$ ipython --no-banner

In [1]: import numpy as np

In [2]: import numpy.linalg as la

In [3]: np.set_printoptions(precision=1, suppress=True, linewidth=100)

In [4]: rd = lambda a: np.round(a, 1) + 0

In [5]: J = np.loadtxt("w.csv", delimiter=",")

In [6]: print(J)
[[5. 4. 1. 4. 5.]
 [0. 0. 7. 8. 4.]
 [0. 0. 4. 7. 8.]
 [0. 0. 0. 9. 0.]
 [0. 0. 0. 0. 2.]]

In [7]: # looks like rank 4

In [8]: print(rd(np.sort(la.eigvals(J))))
[0. 2. 4. 5. 9.]

In [9]: print(np.prod(np.diag(J)), rd(la.det(J)))
0.0 0.0

In [10]: print(la.matrix_rank(J - J[0, 0] * np.eye(5)))
4

In [11]: try:
    ...:     la.inv(J)
    ...: except la.LinAlgError as e:
    ...:     print(e)
    ...: 
Singular matrix

In [12]: U, sig, VT = la.svd(J)

In [13]: print(np.argmax(sig[:-1] / (sig[1:] + 1e-6)) + 1)
4

In [14]: print(rd(sig))
[18.2  7.1  5.9  3.3  0. ]

In [15]: other = U[:, :4] @ np.diag(sig[:4]) @ VT[:4]

In [16]: print(rd(la.norm(J - other, 2)), rd(sig[4]))
0.0 0.0

In [17]: print(rd(la.norm(J - other) / la.norm(J)))
0.0

In [18]: feats = np.load("mat.npy")

In [19]: print(feats)
[[1 3 0]
 [3 1 3]
 [0 3 1]]

In [20]: print([round(float(la.det(feats[:i, :i])), 2) + 0 for i in range(1, 4)])
[1.0, -8.0, -17.0]

In [21]: ang = np.radians(36)

In [22]: R = np.eye(3)

In [23]: R[2, 2] = R[0, 0] = np.cos(ang)

In [24]: R[2, 0], R[0, 2] = -np.sin(ang), np.sin(ang)

In [25]: print(rd(R))
[[ 0.8  0.   0.6]
 [ 0.   1.   0. ]
 [-0.6  0.   0.8]]

In [26]: other = feats @ R.T

In [27]: print(rd(np.abs(other - feats).max(axis=0)))
[1.2 0.  2.3]

In [28]: print(np.allclose(feats @ feats.T, other @ other.T))
True

In [29]: vals, vecs = la.eig(feats)

In [30]: print(rd(feats @ vecs[:, 0] - vals[0] * vecs[:, 0]))
[0. 0. 0.]

In [31]: print(rd(np.sort(la.eigvals(la.inv(feats)))))
[-0.3  0.2  1. ]

In [32]: print(rd(np.prod(vals)))
-17.0
